$ python -q
>>> import numpy as np
>>> import numpy.linalg as la
>>> np.set_printoptions(precision=4, suppress=True, linewidth=140)
>>> m1 = np.load("arr.npy")
>>> m1
array([[ 1, -1,  1],
       [ 1,  0,  0],
       [ 1,  1,  1]])
>>> np.round(la.det(2 * m1), 4), round(float(la.det(m1)), 4)
(np.float64(16.0), 2.0)
>>> np.round(la.det(m1.T), 4)
np.float64(2.0)
>>> la.eigvals(m1)
array([2.+0.j, 0.+1.j, 0.-1.j])
>>> np.kron(np.eye(2, dtype=int), m1)
array([[ 1, -1,  1,  0,  0,  0],
       [ 1,  0,  0,  0,  0,  0],
       [ 1,  1,  1,  0,  0,  0],
       [ 0,  0,  0,  1, -1,  1],
       [ 0,  0,  0,  1,  0,  0],
       [ 0,  0,  0,  1,  1,  1]])
>>> np.poly(m1)
array([ 1., -2.,  1., -2.])
>>> round(float(la.det(m1[::-1])), 4)
-2.0
>>> round(la.eigvals(m1).sum().real, 4)
np.float64(2.0)
>>> F = np.diag(np.array([-1, 1, -2, 1, -2]))
>>> F
array([[-1,  0,  0,  0,  0],
       [ 0,  1,  0,  0,  0],
       [ 0,  0, -2,  0,  0],
       [ 0,  0,  0,  1,  0],
       [ 0,  0,  0,  0, -2]])
>>> # splits into 5 blocks
>>> r0 = np.array([-3, 3, -1, 2, 0])
>>> A2 = F + np.outer(r0, np.eye(5)[0])
>>> round(la.det(A2) / la.det(F), 4), np.round(1 + la.solve(F, r0)[0], 4)
(np.float64(4.0), np.float64(4.0))
>>> la.matrix_rank(A2 - F)
np.int64(1)
>>> A2 = F / np.sqrt((F ** 2).mean(axis=1, keepdims=True))
>>> la.norm(A2, axis=1)
array([2.2361, 2.2361, 2.2361, 2.2361, 2.2361])
>>> A2[1]
array([0.    , 2.2361, 0.    , 0.    , 0.    ])
>>> la.matrix_rank(F - F.mean(axis=1, keepdims=True))
np.int64(4)
>>> vals, vecs = la.eigh(F)
>>> vecs.T @ vecs
array([[1., 0., 0., 0., 0.],
       [0., 1., 0., 0., 0.],
       [0., 0., 1., 0., 0.],
       [0., 0., 0., 1., 0.],
       [0., 0., 0., 0., 1.]])
>>> vecs @ np.diag(vals) @ vecs.T
array([[-1.,  0.,  0.,  0.,  0.],
       [ 0.,  1.,  0.,  0.,  0.],
       [ 0.,  0., -2.,  0.,  0.],
       [ 0.,  0.,  0.,  1.,  0.],
       [ 0.,  0.,  0.,  0., -2.]])
>>> r0 = np.array([2, 0, 0, 1, 2])
>>> v = np.array([1, 0])
>>> data = np.outer(r0, v)
>>> data
array([[2, 0],
       [0, 0],
       [0, 0],
       [1, 0],
       [2, 0]])
>>> rank = la.matrix_rank(data)
>>> rank
np.int64(1)
>>> null = la.svd(data)[2][rank:].T
>>> [int(la.matrix_rank(data[:, :j + 1])) for j in range(2)]
[1, 1]
>>> np.allclose(data @ null, 0)
True
>>> null @ null.T
array([[0., 0.],
       [0., 1.]])
>>> U, sig, vt = la.svd(data)
>>> sig
array([3., 0.])
>>> np.argmax(sig[:-1] / (sig[1:] + 1e-6)) + 1
np.int64(1)
>>> A2 = U[:, :1] @ np.diag(sig[:1]) @ vt[:1]
>>> round(float(la.norm(data - A2, 2)), 4), sig[1]
(0.0, np.float64(0.0))
>>> la.matrix_rank(data, rtol=0.05)
np.int64(1)
>>> la.matrix_rank(A2)
np.int64(1)
>>> round(la.norm(data - A2) / la.norm(data), 4)
np.float64(0.0)
>>> U, sig, vt = la.svd(data)
>>> vecs = vt[:(sig > 1e-8).sum()]
>>> rng = np.random.default_rng(21)
>>> vec = data[1] + -3 * data[3] + rng.integers(2) * np.eye(2)[1]
>>> vec
array([-3.,  0.])
>>> np.diag(vecs.T @ vecs)
array([1., 0.])
>>> vecs.T @ vecs
array([[1., 0.],
       [0., 0.]])
>>> np.round(la.norm(vec - vecs.T @ vecs @ vec), 4)
np.float64(0.0)
>>> t3 = np.stack([data, 2 * data, data[::-1]])
>>> la.norm(t3, axis=(1, 2))
array([3., 6., 3.])
>>> la.matrix_rank(t3.reshape(3, -1))
np.int64(2)
>>> A2 = np.array([[1, 2], [-1, -3]])
>>> K = np.tile(A2, (2, 2))
>>> K
array([[ 1,  2,  1,  2],
       [-1, -3, -1, -3],
       [ 1,  2,  1,  2],
       [-1, -3, -1, -3]])
>>> # row 2 repeats row 0
>>> r0 = np.array([1, 3, 2])
>>> np.convolve(K[1], r0)
array([ -1,  -6, -12, -12, -11,  -6])
>>> np.argsort(-la.norm(K, axis=0).round(6), kind="stable")[:3]
array([1, 3, 0])
>>> round(la.norm(K, 2) / la.norm(K), 4)
np.float64(0.9978)
>>> la.cond(K) > 100
np.True_
>>> la.matrix_rank(K, rtol=0.1)
np.int64(1)
